% ipython --no-banner

In [1]: import numpy as np

In [2]: np.set_printoptions(suppress=True, linewidth=160)

In [3]: m1 = np.load("a.npy")

In [4]: m1
Out[4]: 
array([[1, 0, 0],
       [0, 1, 0],
       [0, 0, 3]])

In [5]: m1 @ m1
Out[5]: 
array([[1, 0, 0],
       [0, 1, 0],
       [0, 0, 9]])

In [6]: print(np.prod(np.diag(m1)), round(float(np.linalg.det(m1)), 2))
3 3.0

In [7]: [int(np.linalg.matrix_rank(np.linalg.matrix_power(m1, p))) for p in range(1, 4)]
Out[7]: [3, 3, 3]

In [8]: np.linalg.matrix_rank(m1 - m1[0, 0] * np.eye(3))
Out[8]: np.int64(1)

In [9]: L = np.linalg.cholesky(m1)

In [10]: round(np.prod(np.diag(L)) ** 2, 2), round(np.linalg.det(m1), 2)
Out[10]: (np.float64(3.0), np.float64(3.0))

In [11]: L.round(2)
Out[11]: 
array([[1.  , 0.  , 0.  ],
       [0.  , 1.  , 0.  ],
       [0.  , 0.  , 1.73]])

In [12]: vals, V = np.linalg.eigh(m1)

In [13]: vec = np.array([3, 0, 1])

In [14]: print(np.round(np.linalg.eigvalsh(m1[1:, 1:]), 2))
[1. 3.]

In [15]: print(V * np.maximum(vals, 0) @ V.T)
[[1. 0. 0.]
 [0. 1. 0.]
 [0. 0. 3.]]

In [16]: print(np.round(V * np.sqrt(vals) @ V.T, 2))
[[1.   0.   0.  ]
 [0.   1.   0.  ]
 [0.   0.   1.73]]

In [17]: np.round(np.linalg.pinv(m1), 2)
Out[17]: 
array([[1.  , 0.  , 0.  ],
       [0.  , 1.  , 0.  ],
       [0.  , 0.  , 0.33]])

In [18]: m1.T @ m1
Out[18]: 
array([[1, 0, 0],
       [0, 1, 0],
       [0, 0, 9]])
